$ python3 -q
>>> import numpy as np
>>> np.set_printoptions(precision=2, suppress=True, linewidth=160, floatmode="fixed")
>>> B = np.array([[2], [-1], [-4], [-2], [-4]])
>>> cent = np.array([[4, 0, 5]])
>>> arr = B @ cent
>>> arr
array([[  8,   0,  10],
       [ -4,   0,  -5],
       [-16,   0, -20],
       [ -8,   0, -10],
       [-16,   0, -20]])
>>> U, sig, Vh = np.linalg.svd(arr)
>>> sig.round(2) + 0
array([41.00,  0.00,  0.00])
>>> B = U[:, :1] @ np.diag(sig[:1]) @ Vh[:1]
>>> np.linalg.matrix_rank(B)
np.int64(1)
>>> np.linalg.matrix_rank(arr, rtol=0.05)
np.int64(1)
>>> round(float(np.abs(arr - B).max()), 2)
0.0
>>> np.round(np.linalg.norm(arr - B) / np.linalg.norm(arr), 2)
np.float64(0.0)
>>> round(np.linalg.norm(arr, 2) / np.linalg.norm(arr), 2)
np.float64(1.0)
>>> [round(float(x), 2) for x in np.linalg.svd(arr, compute_uv=False)[:3]]
[41.0, 0.0, 0.0]
>>> B = np.array([[1, 1, 3], [2, 3, 2], [2, 3, 0]])
>>> np.vstack([arr, B.T]).shape
(8, 3)
>>> np.abs(np.diag(np.linalg.qr(arr)[1])) > 1e-9
array([ True, False, False])
>>> J = np.load("dump.npy")
>>> J
array([[  1,   7,  -1,  -8,  -9,  -7],
       [  7,  49,  -7, -56, -63, -49],
       [ -1,  -7,   1,   8,   9,   7],
       [ -8, -56,   8,  64,  72,  56],
       [ -9, -63,   9,  72,  81,  63],
       [ -7, -49,   7,  56,  63,  49]])
>>> np.argsort(-np.linalg.norm(J, axis=0).round(6), kind="stable")[:3]
array([4, 3, 1])
>>> round(np.linalg.norm(J, 2) / np.linalg.norm(J), 2)
np.float64(1.0)
>>> np.linalg.matrix_rank(J, rtol=0.1)
np.int64(1)
>>> np.linalg.cond(J) > 100
np.True_
>>> rng = np.random.default_rng(97)
>>> B = J + rng.integers(-2, 3, (6, 1)) @ rng.integers(-2, 3, (1, 6))
>>> B
array([[  1,   3,  -3,  -4,  -9,  -9],
       [  7,  51,  -6, -58, -63, -48],
       [ -1, -11,  -1,  12,   9,   5],
       [ -8, -56,   8,  64,  72,  56],
       [ -9, -63,   9,  72,  81,  63],
       [ -7, -49,   7,  56,  63,  49]])
>>> B - J
array([[ 0, -4, -2,  4,  0, -2],
       [ 0,  2,  1, -2,  0,  1],
       [ 0, -4, -2,  4,  0, -2],
       [ 0,  0,  0,  0,  0,  0],
       [ 0,  0,  0,  0,  0,  0],
       [ 0,  0,  0,  0,  0,  0]])
>>> np.round(np.linalg.svd(B - J, compute_uv=False), 2) + 0
array([9.49, 0.00, 0.00, 0.00, 0.00, 0.00])
>>> np.linalg.matrix_rank(B - J, tol=1e-8)
np.int64(1)
>>> rk = np.linalg.matrix_rank(B)
>>> rk
np.int64(2)
>>> ns = np.linalg.svd(B)[2][rk:].T
>>> [int(np.linalg.matrix_rank(B[:i])) for i in range(1, len(B) + 1)]
[1, 2, 2, 2, 2, 2]
>>> ns.shape
(6, 4)
>>> W1 = np.array([[1, 2, 2, 1],
...     [-2, -1, -1, -1],
...     [2, -2, 0, 0],
...     [1, 0, 0, -1],
...     [-2, 0, -1, 1],
...     [-1, 2, 1, 1]])
>>> c = np.array([-8, -1, 3, 6])
>>> H = np.maximum(J @ W1 + c, 0)
>>> H
array([[  0,   0,   0,   0],
       [  6,   0,   0,   0],
       [  0,  16,   6,  20],
       [  0, 135,  27, 118],
       [  0, 152,  30, 132],
       [  0, 118,  24, 104]])
>>> (H > 0).astype(int)
array([[0, 0, 0, 0],
       [1, 0, 0, 0],
       [0, 1, 1, 1],
       [0, 1, 1, 1],
       [0, 1, 1, 1],
       [0, 1, 1, 1]])
>>> cent = np.array([[0, 3], [-1, 1], [-2, 3], [3, -3]])
>>> W1 @ cent
array([[ -3,   8],
       [  0,  -7],
       [  2,   4],
       [ -3,   6],
       [  5, -12],
       [ -1,  -1]])
>>> H @ cent
array([[   0,    0],
       [   0,   18],
       [  32,  -26],
       [ 165, -138],
       [ 184, -154],
       [ 146, -122]])
>>> (H @ cent).round(6).argmax(axis=1)
array([0, 1, 0, 0, 0, 0])
>>> A = np.array([[6, 1, 0, 1, 9, 7, 8],
...     [2, 9, 7, 3, 8, 2, 4],
...     [2, 9, 7, 3, 8, 2, 4],
...     [1, 7, 9, 4, 3, 0, 3]])
>>> B = A / np.linalg.norm(A, axis=1, keepdims=True)
>>> cov = B @ B.T
>>> cov
array([[1.00, 0.62, 0.62, 0.35],
       [0.62, 1.00, 1.00, 0.91],
       [0.62, 1.00, 1.00, 0.91],
       [0.35, 0.91, 0.91, 1.00]])
>>> np.linalg.norm(B, axis=1)
array([1.00, 1.00, 1.00, 1.00])
